$ python3 -q
>>> import numpy as np
>>> np.set_printoptions(precision=3, suppress=True, linewidth=120)
>>> def rnd(a):
...     return np.round(a, 3) + 0
... 
>>> A2 = np.array([[5, -1, -2, -1], [0, -3, 2, -3], [3, -5, 2, 3], [-2, -4, 5, 4]])
>>> J = np.triu(A2, 1)
>>> J
array([[ 0, -1, -2, -1],
       [ 0,  0,  2, -3],
       [ 0,  0,  0,  3],
       [ 0,  0,  0,  0]])
>>> C2 = J.T @ J
>>> np.diag(C2)
array([ 0,  1,  8, 19])
>>> rnd(np.linalg.svd(J, compute_uv=False) ** 2)
array([20.307,  7.456,  0.238,  0.   ])
>>> (J @ J.T).shape
(4, 4)
>>> np.linalg.matrix_rank(C2)
np.int64(3)
>>> Uu, s, VT = np.linalg.svd(J)
>>> np.argmax(s[:-1] / (s[1:] + 1e-6)) + 1
np.int64(3)
>>> A2 = Uu[:, :3] @ np.diag(s[:3]) @ VT[:3]
>>> np.linalg.matrix_rank(A2)
np.int64(3)
>>> rnd(A2)
array([[ 0., -1., -2., -1.],
       [ 0.,  0.,  2., -3.],
       [ 0.,  0.,  0.,  3.],
       [ 0.,  0.,  0.,  0.]])
>>> np.linalg.matrix_rank(J, rtol=0.1)
np.int64(3)
>>> [round(float(x), 3) for x in np.linalg.svd(J, compute_uv=False)[:3]]
[4.506, 2.731, 0.488]
>>> m1 = np.load("mat.npy")
>>> m1
array([[-3, -2, -1,  0,  1,  2,  3,  4,  5],
       [ 6,  7,  8,  9, 10, 11, 12, 13, 14],
       [15, 16, 17, 18, 19, 20, 21, 22, 23],
       [24, 25, 26, 27, 28, 29, 30, 31, 32],
       [33, 34, 35, 36, 37, 38, 39, 40, 41],
       [42, 43, 44, 45, 46, 47, 48, 49, 50]])
>>> r = np.linalg.matrix_rank(m1)
>>> r
np.int64(2)
>>> ns = np.linalg.svd(m1)[2][r:].T
>>> [int(np.linalg.matrix_rank(m1[:i])) for i in range(1, len(m1) + 1)]
[1, 2, 2, 2, 2, 2]
>>> np.linalg.matrix_rank(m1.T @ m1), np.linalg.matrix_rank(m1 @ m1.T)
(np.int64(2), np.int64(2))
